In [1]: import numpy as np

In [2]: import numpy.linalg as la

In [3]: np.set_printoptions(precision=2, suppress=True, linewidth=200)

In [4]: mat = np.loadtxt("test10.csv", delimiter=",")

In [5]: mat
Out[5]: 
array([[ 0.01,  0.01,  0.02,  0.02,  0.04, -0.01, -0.02,  0.04,  0.01,  0.02,  0.05],
       [ 0.01,  0.01,  0.02,  0.02,  0.04, -0.01, -0.02,  0.04,  0.01,  0.02,  0.05],
       [ 0.02,  0.02,  0.06,  0.06,  0.11, -0.02, -0.06,  0.11,  0.02,  0.06,  0.15],
       [ 0.02,  0.02,  0.06,  0.06,  0.11, -0.02, -0.06,  0.11,  0.02,  0.06,  0.15],
       [ 0.04,  0.04,  0.11,  0.11,  0.18, -0.04, -0.11,  0.18,  0.04,  0.11,  0.25],
       [-0.01, -0.01, -0.02, -0.02, -0.04,  0.01,  0.02, -0.04, -0.01, -0.02, -0.05],
       [-0.02, -0.02, -0.06, -0.06, -0.11,  0.02,  0.06, -0.11, -0.02, -0.06, -0.15],
       [ 0.04,  0.04,  0.11,  0.11,  0.18, -0.04, -0.11,  0.18,  0.04,  0.11,  0.25],
       [ 0.01,  0.01,  0.02,  0.02,  0.04, -0.01, -0.02,  0.04,  0.01,  0.02,  0.05],
       [ 0.02,  0.02,  0.06,  0.06,  0.11, -0.02, -0.06,  0.11,  0.02,  0.06,  0.15],
       [ 0.05,  0.05,  0.15,  0.15,  0.25, -0.05, -0.15,  0.25,  0.05,  0.15,  0.35]])

In [6]: ev, V = la.eigh(mat)

In [7]: x = np.array([2, 2, 9, 5, 8, 1, 6, 5, 0, 6, 6])

In [8]: round(float(x @ mat @ x / (x @ x)), 2), round(ev[0], 2), np.round(ev[-1], 2)
Out[8]: (0.53, np.float64(-0.0), np.float64(1.0))

In [9]: np.round(la.eigvalsh(mat[1:, 1:]), 2) + 0
Out[9]: array([0.  , 0.  , 0.  , 0.  , 0.  , 0.  , 0.  , 0.  , 0.  , 0.99])

In [10]: (np.sign(V[:, -1].round(6)) == np.sign(V[0, -1].round(6))).astype(int)
Out[10]: array([1, 1, 1, 1, 1, 0, 0, 1, 1, 1, 1])

In [11]: th = np.radians(180)

In [12]: R = np.eye(11)

In [13]: R[5, 5] = R[2, 2] = np.cos(th)

In [14]: R[5, 2], R[2, 5] = -np.sin(th), np.sin(th)

In [15]: R.round(2) + 0
Out[15]: 
array([[ 1.,  0.,  0.,  0.,  0.,  0.,  0.,  0.,  0.,  0.,  0.],
       [ 0.,  1.,  0.,  0.,  0.,  0.,  0.,  0.,  0.,  0.,  0.],
       [ 0.,  0., -1.,  0.,  0.,  0.,  0.,  0.,  0.,  0.,  0.],
       [ 0.,  0.,  0.,  1.,  0.,  0.,  0.,  0.,  0.,  0.,  0.],
       [ 0.,  0.,  0.,  0.,  1.,  0.,  0.,  0.,  0.,  0.,  0.],
       [ 0.,  0.,  0.,  0.,  0., -1.,  0.,  0.,  0.,  0.,  0.],
       [ 0.,  0.,  0.,  0.,  0.,  0.,  1.,  0.,  0.,  0.,  0.],
       [ 0.,  0.,  0.,  0.,  0.,  0.,  0.,  1.,  0.,  0.,  0.],
       [ 0.,  0.,  0.,  0.,  0.,  0.,  0.,  0.,  1.,  0.,  0.],
       [ 0.,  0.,  0.,  0.,  0.,  0.,  0.,  0.,  0.,  1.,  0.],
       [ 0.,  0.,  0.,  0.,  0.,  0.,  0.,  0.,  0.,  0.,  1.]])

In [16]: A2 = mat @ R.T

In [17]: np.abs(A2 - mat).max(axis=0)
Out[17]: array([0. , 0. , 0.3, 0. , 0. , 0.1, 0. , 0. , 0. , 0. , 0. ])

In [18]: np.allclose(la.norm(mat, axis=1), la.norm(A2, axis=1))
Out[18]: True

In [19]: np.round(la.svd(mat, compute_uv=False), 2) + 0, np.round(la.svd(A2, compute_uv=False), 2) + 0
Out[19]: 
(array([1., 0., 0., 0., 0., 0., 0., 0., 0., 0., 0.]),
 array([1., 0., 0., 0., 0., 0., 0., 0., 0., 0., 0.]))

In [20]: J = np.array([[1, 2, 2, 5],
    ...:     [9, 7, 7, 8],
    ...:     [1, 1, 3, 7],
    ...:     [8, 9, 4, 6],
    ...:     [7, 8, 4, 7],
    ...:     [2, 1, 4, 2],
    ...:     [5, 3, 3, 4]])

In [21]: J[:, 2] = -1 * J[:, 0]

In [22]: J
Out[22]: 
array([[ 1,  2, -1,  5],
       [ 9,  7, -9,  8],
       [ 1,  1, -1,  7],
       [ 8,  9, -8,  6],
       [ 7,  8, -7,  7],
       [ 2,  1, -2,  2],
       [ 5,  3, -5,  4]])

In [23]: np.abs(np.diag(la.qr(J)[1])) > 1e-9
Out[23]: array([ True,  True, False,  True])

In [24]: round(np.trace(la.pinv(J) @ J), 2)
Out[24]: np.float64(3.0)

In [25]: np.unique(J.round(6), axis=0).shape
Out[25]: (7, 4)

In [26]: np.allclose(J[:-1].T @ la.lstsq(J[:-1].T, J[-1])[0], J[-1])
Out[26]: True

In [27]: J - J[0]
Out[27]: 
array([[ 0,  0,  0,  0],
       [ 8,  5, -8,  3],
       [ 0, -1,  0,  2],
       [ 7,  7, -7,  1],
       [ 6,  6, -6,  2],
       [ 1, -1, -1, -3],
       [ 4,  1, -4, -1]])

In [28]: np.diff(J, axis=0)
Out[28]: 
array([[ 8,  5, -8,  3],
       [-8, -6,  8, -1],
       [ 7,  8, -7, -1],
       [-1, -1,  1,  1],
       [-5, -7,  5, -5],
       [ 3,  2, -3,  2]])

In [29]: np.unravel_index(np.abs(J).argmax(), J.shape)
Out[29]: (np.int64(1), np.int64(0))

In [30]: np.abs(J).max()
Out[30]: np.int64(9)

In [31]: np.round(la.svd(J, compute_uv=False), 2) + 0
Out[31]: array([29.2 ,  6.45,  2.77,  0.  ])

In [32]: J.sum(axis=0)
Out[32]: array([ 33,  31, -33,  39])

In [33]: round(float(la.norm(J)), 2)
Out[33]: 30.03

In [34]: J.sum(axis=1)
Out[34]: array([ 7, 15,  8, 15, 15,  3,  7])
